$ python -q
>>> import numpy as np
>>> import numpy.linalg as la
>>> np.set_printoptions(precision=3, suppress=True, linewidth=160)
>>> feats = 4 * np.eye(8) + np.ones((8, 8))
>>> feats
array([[5., 1., 1., 1., 1., 1., 1., 1.],
       [1., 5., 1., 1., 1., 1., 1., 1.],
       [1., 1., 5., 1., 1., 1., 1., 1.],
       [1., 1., 1., 5., 1., 1., 1., 1.],
       [1., 1., 1., 1., 5., 1., 1., 1.],
       [1., 1., 1., 1., 1., 5., 1., 1.],
       [1., 1., 1., 1., 1., 1., 5., 1.],
       [1., 1., 1., 1., 1., 1., 1., 5.]])
>>> M2 = feats[0, 0] * feats[1:] - np.outer(feats[1:, 0], feats[0])
>>> M2
array([[ 0., 24.,  4.,  4.,  4.,  4.,  4.,  4.],
       [ 0.,  4., 24.,  4.,  4.,  4.,  4.,  4.],
       [ 0.,  4.,  4., 24.,  4.,  4.,  4.,  4.],
       [ 0.,  4.,  4.,  4., 24.,  4.,  4.,  4.],
       [ 0.,  4.,  4.,  4.,  4., 24.,  4.,  4.],
       [ 0.,  4.,  4.,  4.,  4.,  4., 24.,  4.],
       [ 0.,  4.,  4.,  4.,  4.,  4.,  4., 24.]])
>>> feats[:, 0] / feats[0, 0]
array([1. , 0.2, 0.2, 0.2, 0.2, 0.2, 0.2, 0.2])
>>> np.flatnonzero(~M2.round(6).any(axis=1))
array([], dtype=int64)
>>> la.matrix_rank(M2), la.matrix_rank(feats)
(np.int64(7), np.int64(8))
>>> x0 = np.array([1, -2, -1, 0, 0, -2, -1, 2])
>>> feats @ (2 * x0)
array([  2., -22., -14.,  -6.,  -6., -22., -14.,  10.])
>>> np.sign((feats @ x0).round(6))
array([ 1., -1., -1., -1., -1., -1., -1.,  1.])
>>> la.norm(feats @ x0) <= la.norm(feats, 2) * la.norm(x0) + 1e-9
np.True_
>>> data = np.load("sample16.npy")
>>> data
array([[  9,   9,   3, -15, -12],
       [  9,   9,   3, -15, -12],
       [  3,   3,   1,  -5,  -4],
       [-15, -15,  -5,  25,  20],
       [-12, -12,  -4,  20,  16]])
>>> # column 1 repeats column 0
>>> P = np.triu(np.array([[0, 3, 3, 3, 0],
...     [1, 3, 3, 1, 3],
...     [3, 1, 2, 1, 3],
...     [0, 1, 2, 2, 0],
...     [2, 3, 2, 0, 2]]), 1) + np.eye(5)
>>> M2 = P @ data @ la.inv(P)
>>> np.round(la.det(M2), 3)
np.float64(0.0)
>>> M2
array([[   0.,    0.,    0.,    0.,    0.],
       [ -33.,   66., -110.,  198.,  176.],
       [ -48.,   96., -160.,  288.,  256.],
       [ -15.,   30.,  -50.,   90.,   80.],
       [ -12.,   24.,  -40.,   72.,   64.]])
>>> P @ data - data @ P
array([[ -9., -36., -57., -24., -24.],
       [-42., -69., -68.,  31.,  20.],
       [-51., -60., -35.,  72.,  56.],
       [  0.,  45.,  90.,  65.,  60.],
       [  0.,  36.,  72.,  52.,  48.]])
>>> M2 = data[0, 0] * data[1:] - np.outer(data[1:, 0], data[0])
>>> M2
array([[0, 0, 0, 0, 0],
       [0, 0, 0, 0, 0],
       [0, 0, 0, 0, 0],
       [0, 0, 0, 0, 0]])
>>> la.matrix_rank(M2), la.matrix_rank(data)
(np.int64(0), np.int64(1))
>>> np.flatnonzero(~M2.round(6).any(axis=1))
array([0, 1, 2, 3])
>>> data[:, 0] / data[0, 0]
array([ 1.   ,  1.   ,  0.333, -1.667, -1.333])
>>> M2 = data / np.sqrt((data ** 2).mean(axis=1, keepdims=True))
>>> M2[3]
array([-0.866, -0.866, -0.289,  1.443,  1.155])
>>> la.norm(M2, axis=1)
array([2.236, 2.236, 2.236, 2.236, 2.236])
>>> la.matrix_rank(M2) == la.matrix_rank(data)
np.True_
>>> U, sig, VT = la.svd(data)
>>> vecs = VT[:(sig > 1e-8).sum()]
>>> rng = np.random.default_rng(16)
>>> x0 = data[4] + 5 * data[3] + rng.integers(2) * np.eye(5)[4]
>>> x0
array([-87., -87., -29., 145., 117.])
>>> la.matrix_rank(np.vstack([data, x0]))
np.int64(2)
>>> vecs.T @ vecs
array([[ 0.15 ,  0.15 ,  0.05 , -0.25 , -0.2  ],
       [ 0.15 ,  0.15 ,  0.05 , -0.25 , -0.2  ],
       [ 0.05 ,  0.05 ,  0.017, -0.083, -0.067],
       [-0.25 , -0.25 , -0.083,  0.417,  0.333],
       [-0.2  , -0.2  , -0.067,  0.333,  0.267]])
>>> np.allclose(vecs.T @ vecs @ x0, x0)
False
>>> np.diag(vecs.T @ vecs)
array([0.15 , 0.15 , 0.017, 0.417, 0.267])
>>> K = np.loadtxt("x.csv", delimiter=",")
>>> K
array([[-2.,  0.,  0.,  0.,  0.,  0.,  0.],
       [ 5., -9.,  0.,  0.,  0.,  0.,  0.],
       [ 4.,  7.,  3.,  0.,  0.,  0.,  0.],
       [ 1., -8.,  4.,  2.,  0.,  0.,  0.],
       [ 6., -6., -5.,  1.,  7.,  0.,  0.],
       [-8.,  2.,  0., -9., -3., -9.,  0.],
       [ 5.,  3.,  0., -2.,  8., -2.,  7.]])
>>> # triangular
>>> theta = np.radians(15)
>>> R = np.eye(7)
>>> R[6, 6] = R[5, 5] = np.cos(theta)
>>> R[6, 5], R[5, 6] = -np.sin(theta), np.sin(theta)
>>> R
array([[ 1.   ,  0.   ,  0.   ,  0.   ,  0.   ,  0.   ,  0.   ],
       [ 0.   ,  1.   ,  0.   ,  0.   ,  0.   ,  0.   ,  0.   ],
       [ 0.   ,  0.   ,  1.   ,  0.   ,  0.   ,  0.   ,  0.   ],
       [ 0.   ,  0.   ,  0.   ,  1.   ,  0.   ,  0.   ,  0.   ],
       [ 0.   ,  0.   ,  0.   ,  0.   ,  1.   ,  0.   ,  0.   ],
       [ 0.   ,  0.   ,  0.   ,  0.   ,  0.   ,  0.966,  0.259],
       [ 0.   ,  0.   ,  0.   ,  0.   ,  0.   , -0.259,  0.966]])
>>> M2 = K @ R.T
>>> np.abs(M2 - K).max(axis=0)
array([0.   , 0.   , 0.   , 0.   , 0.   , 1.88 , 2.329])
>>> np.allclose(la.norm(K, axis=1), la.norm(M2, axis=1))
True
>>> labels = rng.permutation(7)
>>> labels
array([6, 0, 4, 3, 5, 1, 2])
>>> M2 = K[labels][:, labels]
>>> np.diag(M2)
array([ 7., -2.,  7.,  2., -9., -9.,  3.])
>>> np.sort(np.abs(la.eigvals(M2)))
array([2., 2., 3., 7., 7., 9., 9.])
>>> np.trace(M2)
np.float64(-1.0)
>>> m1 = np.array([[0.3, 1.0, 1.0, 1.0, 1.0, 0.0, 1.0],
...     [2.0, 1.3, 0.0, 1.0, 0.0, 0.0, 1.0],
...     [1.0, 2.0, 0.3, 2.0, 2.0, 1.0, 2.0],
...     [0.0, 1.0, 2.0, 0.3, 1.0, 2.0, 2.0],
...     [1.0, 2.0, 2.0, 2.0, 2.3, 0.0, 1.0],
...     [1.0, 2.0, 0.0, 0.0, 1.0, 2.3, 0.0],
...     [0.0, 1.0, 1.0, 1.0, 1.0, 0.0, 1.3]])
>>> m1
array([[0.3, 1. , 1. , 1. , 1. , 0. , 1. ],
       [2. , 1.3, 0. , 1. , 0. , 0. , 1. ],
       [1. , 2. , 0.3, 2. , 2. , 1. , 2. ],
       [0. , 1. , 2. , 0.3, 1. , 2. , 2. ],
       [1. , 2. , 2. , 2. , 2.3, 0. , 1. ],
       [1. , 2. , 0. , 0. , 1. , 2.3, 0. ],
       [0. , 1. , 1. , 1. , 1. , 0. , 1.3]])
>>> U, sig, VT = la.svd(m1, full_matrices=False)
>>> np.allclose(U * sig @ VT, m1)
True
>>> np.abs(VT[0])
array([0.245, 0.504, 0.324, 0.385, 0.446, 0.252, 0.413])
>>> np.cumsum(sig ** 2) / np.sum(sig ** 2)
array([0.754, 0.859, 0.946, 0.978, 0.998, 1.   , 1.   ])
>>> np.round(U.T @ m1 @ VT.T, 3) + 0
array([[7.827, 0.   , 0.   , 0.   , 0.   , 0.   , 0.   ],
       [0.   , 2.919, 0.   , 0.   , 0.   , 0.   , 0.   ],
       [0.   , 0.   , 2.653, 0.   , 0.   , 0.   , 0.   ],
       [0.   , 0.   , 0.   , 1.622, 0.   , 0.   , 0.   ],
       [0.   , 0.   , 0.   , 0.   , 1.277, 0.   , 0.   ],
       [0.   , 0.   , 0.   , 0.   , 0.   , 0.382, 0.   ],
       [0.   , 0.   , 0.   , 0.   , 0.   , 0.   , 0.   ]])
>>> np.round(sig / sig[0], 3) + 0
array([1.   , 0.373, 0.339, 0.207, 0.163, 0.049, 0.   ])
>>> np.abs(U[:, 0]).round(6).argmax()
np.int64(4)
>>> (sig > 1e-8).sum()
np.int64(7)
>>> np.round(U.T @ U, 3) + 0
array([[1., 0., 0., 0., 0., 0., 0.],
       [0., 1., 0., 0., 0., 0., 0.],
       [0., 0., 1., 0., 0., 0., 0.],
       [0., 0., 0., 1., 0., 0., 0.],
       [0., 0., 0., 0., 1., 0., 0.],
       [0., 0., 0., 0., 0., 1., 0.],
       [0., 0., 0., 0., 0., 0., 1.]])
>>> np.round(np.sqrt((sig ** 2).sum()), 3), round(la.norm(m1), 3)
(np.float64(9.013), np.float64(9.013))
>>> J = np.array([[4.0, 1.0, 1.0, 1.0, 1.0, 1.0],
...     [1.0, 4.0, 1.0, 1.0, 1.0, 1.0],
...     [1.0, 1.0, 4.0, 1.0, 1.0, 1.0],
...     [1.0, 1.0, 1.0, 4.0, 1.0, 1.0],
...     [1.0, 1.0, 1.0, 1.0, 4.0, 1.0],
...     [1.0, 1.0, 1.0, 1.0, 1.0, 4.0]])
>>> ev, vecs = la.eigh(J)
>>> np.abs(vecs[:, -1])
array([0.408, 0.408, 0.408, 0.408, 0.408, 0.408])
>>> vecs @ np.diag(ev) @ vecs.T
array([[4., 1., 1., 1., 1., 1.],
       [1., 4., 1., 1., 1., 1.],
       [1., 1., 4., 1., 1., 1.],
       [1., 1., 1., 4., 1., 1.],
       [1., 1., 1., 1., 4., 1.],
       [1., 1., 1., 1., 1., 4.]])
>>> la.eigvalsh(J @ J)
array([ 9.,  9.,  9.,  9.,  9., 81.])
>>> np.abs(vecs[:, -1]).round(6).argmax()
np.int64(0)
>>> np.sort(np.abs(np.fft.fft(J[0]))), np.sort(la.svd(J, compute_uv=False))
(array([3., 3., 3., 3., 3., 9.]), array([3., 3., 3., 3., 3., 9.]))
>>> np.allclose(J @ J.T, J.T @ J)
True
>>> J @ (-1.0) ** np.arange(6)
array([ 3., -3.,  3., -3.,  3., -3.])
>>> np.trace(J)
np.float64(24.0)
>>> np.sort(np.abs(la.eigvals(J)))
array([3., 3., 3., 3., 3., 9.])
>>> J @ J
array([[21., 12., 12., 12., 12., 12.],
       [12., 21., 12., 12., 12., 12.],
       [12., 12., 21., 12., 12., 12.],
       [12., 12., 12., 21., 12., 12.],
       [12., 12., 12., 12., 21., 12.],
       [12., 12., 12., 12., 12., 21.]])
>>> np.allclose(J, J.T)
True
>>> (J + J.T) / 2
array([[4., 1., 1., 1., 1., 1.],
       [1., 4., 1., 1., 1., 1.],
       [1., 1., 4., 1., 1., 1.],
       [1., 1., 1., 4., 1., 1.],
       [1., 1., 1., 1., 4., 1.],
       [1., 1., 1., 1., 1., 4.]])
>>> x0 = np.array([-5, 2, 0, -5, -1, 9])
>>> target = J @ x0
>>> b, lr = np.zeros(6), 1 / la.norm(J, 2) ** 2
>>> for i in range(15):
...     b -= lr * J.T @ (J @ b - target)
...     if i % 5 == 0: print(i, round(la.norm(J @ b - target), 3))
... 
0 31.098
5 17.257
10 9.577
>>> round(float(la.cond(J)), 3)
3.0
>>> M = np.loadtxt("out9.csv", delimiter=",")
>>> M
array([[ 2.,  3.,  0.,  1., -2.],
       [ 2., -2., -1.,  2.,  2.],
       [-1.,  2.,  0.,  1.,  3.],
       [ 2., -2., -1.,  2.,  2.]])
>>> # rows 1 and 3 are equal
>>> round(la.norm(M, 2) / la.norm(M), 3)
np.float64(0.735)
>>> la.cond(M) > 100
np.True_
>>> la.matrix_rank(M, rtol=0.1)
np.int64(3)
>>> [round(float(x), 3) for x in la.svd(M, compute_uv=False)[:3]]
[6.018, 4.026, 3.817]
>>> X = np.load("m.npy")
>>> X
array([[ 9,  0,  0, -5,  6,  0, -4, -2],
       [ 0, 13, -2,  0,  0,  5, 12,  4],
       [ 0, -2,  1, -1,  0, -1, -2,  0],
       [-5,  0, -1,  7, -5, -3,  3,  3],
       [ 6,  0,  0, -5,  5,  2, -3, -3],
       [ 0,  5, -1, -3,  2,  6,  4, -2],
       [-4, 12, -2,  3, -3,  4, 13,  5],
       [-2,  4,  0,  3, -3, -2,  5,  5]])
>>> la.cond(X) > 100
np.True_
>>> la.matrix_rank(X, rtol=0.1)
np.int64(3)
>>> [round(float(x), 3) for x in la.svd(X, compute_uv=False)[:3]]
[30.305, 19.333, 6.803]
>>> rk = la.matrix_rank(X)
>>> rk
np.int64(4)
>>> N = la.svd(X)[2][rk:].T
>>> np.allclose(X @ N, 0)
True
>>> [int(la.matrix_rank(X[:, :j + 1])) for j in range(8)]
[1, 2, 3, 4, 4, 4, 4, 4]
>>> N.shape
(8, 4)
>>> [int(la.matrix_rank(np.delete(X, i, axis=0))) for i in range(8)]
[4, 4, 4, 4, 4, 4, 4, 4]
>>> X @ X
array([[ 162,  -56,   13, -128,  127,   15, -131,  -81],
       [ -56,  358,  -57,   35,  -38,  137,  356,  122],
       [  13,  -57,   11,  -11,    9,  -22,  -59,  -19],
       [-128,   35,  -11,  127, -114,  -42,  100,   82],
       [ 127,  -38,    9, -114,  108,   31, -100,  -76],
       [  15,  137,  -22,  -42,   31,   95,  113,    3],
       [-131,  356,  -59,  100, -100,  113,  392,  156],
       [ -81,  122,  -19,   82,  -76,    3,  156,   92]])
>>> la.determinant(X)
Traceback (most recent call last):
  File "<python-input-108>", line 1, in <module>
    la.determinant(X)
    ^^^^^^^^^^^^^^
AttributeError: module 'numpy.linalg' has no attribute 'determinant'
>>> np.trace(X)
np.int64(59)
>>> np.round(np.sort(np.abs(la.eigvals(X))), 3) + 0
array([ 0.   ,  0.   ,  0.   ,  0.   ,  2.559,  6.803, 19.333, 30.305])
>>> X.inv()
Traceback (most recent call last):
  File "<python-input-111>", line 1, in <module>
    X.inv()
    ^^^^^
AttributeError: 'numpy.ndarray' object has no attribute 'inv'
>>> (X + X.T) / 2
array([[ 9.,  0.,  0., -5.,  6.,  0., -4., -2.],
       [ 0., 13., -2.,  0.,  0.,  5., 12.,  4.],
       [ 0., -2.,  1., -1.,  0., -1., -2.,  0.],
       [-5.,  0., -1.,  7., -5., -3.,  3.,  3.],
       [ 6.,  0.,  0., -5.,  5.,  2., -3., -3.],
       [ 0.,  5., -1., -3.,  2.,  6.,  4., -2.],
       [-4., 12., -2.,  3., -3.,  4., 13.,  5.],
       [-2.,  4.,  0.,  3., -3., -2.,  5.,  5.]])
